$ python3 -q
>>> import numpy as np
>>> np.set_printoptions(suppress=True, linewidth=200)
>>> mat = np.load("out4.npy")
>>> mat.round(2)
array([[-0.04, -0.76,  0.65],
       [ 0.33, -0.62, -0.71],
       [ 0.94,  0.18,  0.28]])
>>> # columns are unit length and at right angles
>>> mat[3]
Traceback (most recent call last):
  File "<python-input-5>", line 1, in <module>
    mat[3]
    ~~~^^^
IndexError: index 3 is out of bounds for axis 0 with size 3
>>> np.round(mat - mat[0], 2)
array([[ 0.  ,  0.  ,  0.  ],
       [ 0.37,  0.14, -1.36],
       [ 0.98,  0.95, -0.37]])
>>> np.round(mat.sum(axis=0), 2)
array([ 1.23, -1.2 ,  0.21])
>>> mat[:, 3]
Traceback (most recent call last):
  File "<python-input-8>", line 1, in <module>
    mat[:, 3]
    ~~~^^^^^^
IndexError: index 3 is out of bounds for axis 1 with size 3
>>> np.count_nonzero(mat)
np.int64(9)
>>> round(float(np.abs(mat).max()), 2)
0.94
>>> np.linalg.matrix_rank(mat)
np.int64(3)
>>> other = np.linalg.inv(mat)
>>> print(np.round(np.linalg.inv(other), 2))
[[-0.04 -0.76  0.65]
 [ 0.33 -0.62 -0.71]
 [ 0.94  0.18  0.28]]
>>> round(float(np.linalg.det(mat) * np.linalg.det(other)), 2)
1.0
>>> print(np.allclose(other, mat.T))
True
>>> np.round(mat @ other, 2) + 0
array([[1., 0., 0.],
       [0., 1., 0.],
       [0., 0., 1.]])
>>> O = mat.astype(float).copy()
>>> for j in range(3):
...     O[:, j] -= O[:, :j] @ (O[:, :j].T @ O[:, j])
...     O[:, j] /= np.linalg.norm(O[:, j])
... 
>>> np.round(O.T @ O, 2) + 0
array([[1., 0., 0.],
       [0., 1., 0.],
       [0., 0., 1.]])
>>> np.round(O.T @ mat, 2) + 0
array([[1., 0., 0.],
       [0., 1., 0.],
       [0., 0., 1.]])
>>> x = np.array([1, 0, 0])
>>> target = mat @ x
>>> target.round(2)
array([-0.04,  0.33,  0.94])
>>> np.round(np.linalg.solve(mat.T, mat[2]), 2) + 0
array([0., 0., 1.])
>>> np.round(np.linalg.solve(mat, target), 2) + 0
array([1., 0., 0.])
>>> W0 = np.load("w.npy")
>>> W0
array([[3, 0, 0, 0, 0, 0, 0, 0, 0, 0],
       [4, 8, 0, 0, 0, 0, 0, 0, 0, 0],
       [2, 3, 7, 0, 0, 0, 0, 0, 0, 0],
       [5, 2, 0, 6, 0, 0, 0, 0, 0, 0],
       [9, 8, 4, 5, 8, 0, 0, 0, 0, 0],
       [4, 4, 2, 5, 0, 9, 0, 0, 0, 0],
       [3, 6, 1, 8, 5, 6, 7, 0, 0, 0],
       [0, 4, 9, 8, 5, 5, 1, 6, 0, 0],
       [4, 8, 4, 5, 0, 4, 8, 1, 8, 0],
       [7, 7, 0, 4, 8, 8, 7, 2, 3, 2]])
>>> # triangular, det is the product of the diagonal
>>> other = W0[0, 0] * W0[1:] - np.outer(W0[1:, 0], W0[0])
>>> other
array([[ 0, 24,  0,  0,  0,  0,  0,  0,  0,  0],
       [ 0,  9, 21,  0,  0,  0,  0,  0,  0,  0],
       [ 0,  6,  0, 18,  0,  0,  0,  0,  0,  0],
       [ 0, 24, 12, 15, 24,  0,  0,  0,  0,  0],
       [ 0, 12,  6, 15,  0, 27,  0,  0,  0,  0],
       [ 0, 18,  3, 24, 15, 18, 21,  0,  0,  0],
       [ 0, 12, 27, 24, 15, 15,  3, 18,  0,  0],
       [ 0, 24, 12, 15,  0, 12, 24,  3, 24,  0],
       [ 0, 21,  0, 12, 24, 24, 21,  6,  9,  6]])
>>> np.flatnonzero(~other.round(6).any(axis=1))
array([], dtype=int64)
>>> np.linalg.matrix_rank(other), np.linalg.matrix_rank(W0)
(np.int64(9), np.int64(10))
>>> data = np.array([[1, 1, 1, 2, 3, 2, 0],
...     [3, 3, 1, 2, 1, 0, 1],
...     [0, 0, 1, 2, 3, 2, 1],
...     [3, 1, 1, 0, 3, 0, 3],
...     [3, 3, 0, 1, 2, 3, 0],
...     [2, 2, 1, 0, 0, 2, 2],
...     [2, 3, 1, 3, 1, 2, 1]])
>>> data
array([[1, 1, 1, 2, 3, 2, 0],
       [3, 3, 1, 2, 1, 0, 1],
       [0, 0, 1, 2, 3, 2, 1],
       [3, 1, 1, 0, 3, 0, 3],
       [3, 3, 0, 1, 2, 3, 0],
       [2, 2, 1, 0, 0, 2, 2],
       [2, 3, 1, 3, 1, 2, 1]])
>>> x = np.array([2, -2, -3, -2, 0, 5, -3])
>>> (data * x).sum(axis=1)
array([  3, -10,   0,  -8,  13,   1,  -4])
>>> np.sign((data @ x).round(6))
array([ 1, -1,  0, -1,  1,  1, -1])
>>> np.einsum("ij,j->i", data, x)
array([  3, -10,   0,  -8,  13,   1,  -4])
>>> print(data @ np.eye(7)[6])
[0. 1. 1. 3. 0. 2. 1.]
>>> data @ (2 * x)
array([  6, -20,   0, -16,  26,   2,  -8])
>>> x = np.array([-3, 2, 0, 0, 2, 1, -1])
>>> h = np.maximum(data @ x, 0)
>>> np.maximum(data @ x, 0) - np.maximum(-data @ x, 0)
array([ 7, -2,  7, -4,  4, -2,  3])
>>> np.round(np.tanh(data @ x), 2)
array([ 1.  , -0.96,  1.  , -1.  ,  1.  , -0.96,  1.  ])
>>> data.T @ h
array([25, 28, 17, 41, 53, 46, 10])
>>> r0 = np.array([2, -5])
>>> np.array([np.convolve(row, r0, "same") for row in data])
array([[  2,  -3,  -3,  -1,  -4, -11, -10],
       [  6,  -9, -13,  -1,  -8,  -5,   2],
       [  0,   0,   2,  -1,  -4, -11,  -8],
       [  6, -13,  -3,  -5,   6, -15,   6],
       [  6,  -9, -15,   2,  -1,  -4, -15],
       [  4,  -6,  -8,  -5,   0,   4,  -6],
       [  4,  -4, -13,   1, -13,  -1,  -8]])
>>> np.cross(data[0, :3], data[6, :3])
array([-2,  1,  1])
>>> np.polyval(r0, data[0])
array([-3, -3, -3, -1,  1, -1, -5])
>>> other = data[0, 0] * data[1:] - np.outer(data[1:, 0], data[0])
>>> other
array([[ 0,  0, -2, -4, -8, -6,  1],
       [ 0,  0,  1,  2,  3,  2,  1],
       [ 0, -2, -2, -6, -6, -6,  3],
       [ 0,  0, -3, -5, -7, -3,  0],
       [ 0,  0, -1, -4, -6, -2,  2],
       [ 0,  1, -1, -1, -5, -2,  1]])
>>> data[:, 0] / data[0, 0]
array([1., 3., 0., 3., 3., 2., 2.])
>>> np.flatnonzero(~other.round(6).any(axis=1))
array([], dtype=int64)
>>> np.linalg.matrix_rank(other), np.linalg.matrix_rank(data)
(np.int64(6), np.int64(7))
>>> rng = np.random.default_rng(50)
>>> feats = np.eye(10, dtype=int)[rng.permutation(10)]
>>> feats
array([[0, 0, 0, 1, 0, 0, 0, 0, 0, 0],
       [0, 0, 1, 0, 0, 0, 0, 0, 0, 0],
       [0, 0, 0, 0, 0, 0, 0, 0, 0, 1],
       [0, 0, 0, 0, 1, 0, 0, 0, 0, 0],
       [1, 0, 0, 0, 0, 0, 0, 0, 0, 0],
       [0, 1, 0, 0, 0, 0, 0, 0, 0, 0],
       [0, 0, 0, 0, 0, 0, 0, 0, 1, 0],
       [0, 0, 0, 0, 0, 0, 0, 1, 0, 0],
       [0, 0, 0, 0, 0, 0, 1, 0, 0, 0],
       [0, 0, 0, 0, 0, 1, 0, 0, 0, 0]])
>>> x = np.array([3, -1, -2, 1, 2, 1, 3, 1, 0, 0])
>>> target = feats @ x
>>> target
array([ 1, -2,  0,  2,  3, -1,  0,  1,  3,  1])
>>> print(np.round(np.linalg.solve(feats.T, feats[9]), 2))
[0. 0. 0. 0. 0. 0. 0. 0. 0. 1.]
>>> np.round(np.linalg.solve(feats, -2 * target), 2)
array([-6.,  2.,  4., -2., -4., -2., -6., -2.,  0.,  0.])
>>> np.round(np.linalg.solve(feats, feats[:, 8]), 2)
array([0., 0., 0., 0., 0., 0., 0., 0., 1., 0.])
>>> np.round(np.linalg.solve(feats, target + feats[:, 5]), 2)
array([ 3., -1., -2.,  1.,  2.,  2.,  3.,  1.,  0.,  0.])
>>> print(round(float(np.linalg.norm(feats, 2)), 2))
1.0
>>> print(np.round(np.linalg.norm(feats, axis=1), 2))
[1. 1. 1. 1. 1. 1. 1. 1. 1. 1.]
>>> round(np.linalg.norm(feats, "nuc"), 2)
np.float64(10.0)
